% python3 -q
>>> import numpy as np
>>> from numpy import linalg as LA
>>> np.set_printoptions(precision=1, suppress=True, linewidth=100, sign=" ")
>>> rd = lambda a: np.round(a, 1) + 0
>>> arr = np.loadtxt("case7.csv", delimiter=",")
>>> print(arr)
[[-58.8 -35.3 -46.3]
 [-51.5 -29.5 -38. ]
 [-47.7 -26.6 -33.9]
 [-47.  -26.  -33.2]
 [-42.5 -22.5 -28.3]
 [-42.3 -22.4 -28.2]
 [-41.8 -22.  -27.7]
 [-37.6 -18.8 -23.4]
 [-34.2 -16.3 -20. ]
 [-23.3  -8.4 -10.1]
 [-23.1  -8.3  -9.9]
 [-16.4  -4.   -4.9]
 [ -8.6   0.   -0.6]
 [ -6.7   0.7   0.1]
 [ -3.2   1.2   0.6]
 [ -1.4   0.9   0.4]
 [  0.5  -0.4  -0.2]
 [  2.4  -3.8  -0.8]
 [  4.4  -9.3   0.7]
 [  5.8 -12.5   3.4]
 [  8.5 -17.   10.4]
 [  9.3 -18.   12.7]
 [ 12.9 -21.3  22.9]
 [ 16.3 -23.4  32.3]
 [ 22.1 -25.5  48.8]]
>>> x = np.array([-3, 3, -5])
>>> h = np.maximum(arr @ x, 0)
>>> np.flatnonzero(h > 1e-9)
array([  0,   1,   2,   3,   4,   5,   6,   7,   8,   9,  10,  11,  12,  13,  14,  15])
>>> rd(arr.T @ h)
array([-95742.8, -51301.5, -65381.4])
>>> mat = np.loadtxt("block13.csv", delimiter=",")
>>> mat
array([[ 8.7,  4.7,  1.5],
       [ 9. , -0.9,  4.3],
       [-9.7,  0.1, -2.4],
       [-5.4, -6.7, -5.1],
       [-0.5,  6.8,  7.3],
       [-5.5,  8.3, -0.4],
       [-0.6, -6.2, -7.8],
       [-3.6,  8.3,  4.2],
       [-2.8,  7.7,  5.7],
       [ 8.6, -5. ,  0.8],
       [-6.6,  5.5,  5.2],
       [-5.6, -8.2, -1.2],
       [ 9.6,  1.9, -2.1],
       [-9.2, -1.9, -3.3],
       [-6.9,  6.6, -3. ],
       [ 4.5, -4.6,  7.7],
       [ 0.8,  9.8, -1.8]])
>>> rng = np.random.default_rng(57)
>>> out = mat + rng.integers(-2, 3, (17, 2)) @ rng.integers(-2, 3, (2, 3))
>>> rd(out)
array([[ 8.7,  7.7,  3.5],
       [ 9. , -2.9,  2.3],
       [-9.7,  0.1, -4.4],
       [-5.4, -9.7, -7.1],
       [-0.5,  6.8,  8.3],
       [-5.5,  5.3, -1.4],
       [-0.6, -6.2, -7.8],
       [-3.6, 10.3,  5.2],
       [-2.8,  4.7,  3.7],
       [ 8.6, -4. ,  2.8],
       [-6.6,  4.5,  6.2],
       [-5.6, -7.2, -0.2],
       [ 9.6,  3.9, -2.1],
       [-9.2, -1.9, -5.3],
       [-6.9,  4.6, -5. ],
       [ 4.5, -3.6,  7.7],
       [ 0.8,  9.8,  0.2]])
>>> LA.matrix_rank(out - mat, tol=1e-8)
np.int64(2)
>>> rd(out - mat)
array([[ 0.,  3.,  2.],
       [ 0., -2., -2.],
       [ 0.,  0., -2.],
       [ 0., -3., -2.],
       [ 0.,  0.,  1.],
       [ 0., -3., -1.],
       [ 0.,  0.,  0.],
       [ 0.,  2.,  1.],
       [ 0., -3., -2.],
       [ 0.,  1.,  2.],
       [ 0., -1.,  1.],
       [ 0.,  1.,  1.],
       [ 0.,  2.,  0.],
       [ 0.,  0., -2.],
       [ 0., -2., -2.],
       [ 0.,  1.,  0.],
       [ 0.,  0.,  2.]])
>>> rd(np.abs(out - mat).sum(axis=1))
array([ 5.,  4.,  2.,  5.,  1.,  4.,  0.,  3.,  5.,  3.,  2.,  2.,  2.,  2.,  4.,  1.,  2.])
